% python3 -q
>>> import numpy as np
>>> from numpy import linalg as LA
>>> np.set_printoptions(precision=2, suppress=True, linewidth=160)
>>> A2 = np.array([[3, 3], [3, -1]])
>>> basis = np.array([[5, 3], [4, 1]])
>>> mat = np.block([[A2, np.array([[-9, 7], [5, 7]])], [np.zeros((2, 2)), basis]])
>>> mat
array([[ 3.,  3., -9.,  7.],
       [ 3., -1.,  5.,  7.],
       [ 0.,  0.,  5.,  3.],
       [ 0.,  0.,  4.,  1.]])
>>> left, sv, VT = LA.svd(mat, full_matrices=False)
>>> print(sv)
[12.7  10.9   1.61  0.38]
>>> np.round(left.T @ left, 2) + 0
array([[1., 0., 0., 0.],
       [0., 1., 0., 0.],
       [0., 0., 1., 0.],
       [0., 0., 0., 1.]])
>>> np.abs(VT[0])
array([0.19, 0.23, 0.89, 0.36])
>>> print(np.cumsum(sv ** 2) / np.sum(sv ** 2))
[0.57 0.99 1.   1.  ]
>>> left.shape, sv.shape, VT.shape
((4, 4), (4,), (4, 4))
>>> print(sv / sv[0])
[1.   0.86 0.13 0.03]
>>> P = np.triu(np.array([[6, 1, -6, 5], [-1, 4, -7, -8], [-7, 5, 2, -8], [3, 8, -1, 1]]), 1) + np.eye(4)
>>> A2 = P @ mat @ LA.inv(P)
>>> np.trace(A2), np.trace(mat)
(np.float64(8.0), np.float64(8.0))
>>> np.round(LA.det(A2), 2)
np.float64(84.0)
>>> P @ mat - mat @ P
array([[  3.,  -4.,  34., -69.],
       [  0.,  -3., -56., -12.],
       [  0.,   0., -32.,  32.],
       [  0.,   0.,   0.,  32.]])
>>> x = np.array([1, -1, -1, 3])
>>> y = mat @ x
>>> print(y)
[30. 20.  4. -1.]
>>> print(LA.solve(mat, -2 * y))
[-2.  2.  2. -6.]
>>> np.round(LA.solve(mat, mat[:, 2]), 2) + 0
array([0., 0., 1., 0.])
>>> LA.solve(mat, y)
array([ 1., -1., -1.,  3.])
>>> LA.solve(mat, y + mat[:, 0])
array([ 2., -1., -1.,  3.])
>>> print(np.round(LA.solve(mat.T, mat[0]), 2) + 0)
[1. 0. 0. 0.]
>>> rng = np.random.default_rng(401)
>>> K = rng.normal(size=(27, 3)) + 5 * np.array([-2, 0, 1])
>>> print(K)
[[-10.85   0.1    5.91]
 [-10.99  -0.46   3.36]
 [ -9.18   1.17   5.51]
 [-10.01   1.61   5.28]
 [-10.54   0.12   4.38]
 [ -9.61  -0.01   3.56]
 [ -9.4   -1.59   4.94]
 [ -9.62   1.73   4.97]
 [ -9.24   0.29   5.4 ]
 [ -9.58   0.35   5.72]
 [-10.53  -0.77   3.94]
 [-10.19  -0.69   4.54]
 [-10.79  -1.25   4.83]
 [-10.52  -1.55   4.74]
 [-10.6    0.53   5.55]
 [-10.17  -0.93   4.69]
 [ -9.51   1.27   5.24]
 [-11.13   1.31   5.31]
 [-10.6    1.44   3.76]
 [ -8.38  -0.09   5.72]
 [ -9.15  -0.81   4.48]
 [-12.12  -0.79   5.96]
 [-10.44   2.28   5.59]
 [-11.09   0.16   4.21]
 [-10.34  -0.22   4.67]
 [-10.13  -0.53   5.27]
 [-11.25  -2.96   5.62]]
>>> x = np.array([3, 2, 0])
>>> y = K @ x
>>> np.round(LA.solve(K.T @ K, K.T @ y), 2) + 0
array([3., 2., 0.])
>>> print(np.round(LA.pinv(K) @ K, 2) + 0)
[[1. 0. 0.]
 [0. 1. 0.]
 [0. 0. 1.]]
>>> np.round(LA.lstsq(K, y)[0], 2) + 0
array([3., 2., 0.])
>>> y = y + 0.1 * rng.normal(size=27)
>>> y
array([-32.28, -33.85, -25.4 , -27.  , -31.24, -28.89, -31.35, -25.37, -27.41, -27.9 , -33.1 , -31.87, -34.93, -34.66, -30.63, -32.34, -25.97, -30.77, -28.86,
       -25.29, -28.99, -37.83, -26.71, -32.92, -31.58, -31.47, -39.64])
>>> c, *_ = LA.lstsq(K, y)
>>> round(LA.norm(y - K @ c), 2)
np.float64(0.5)
>>> c.round()
array([ 3.,  2., -0.])
>>> print(np.round(K.T @ (y - K @ c), 2) + 0)
[0. 0. 0.]
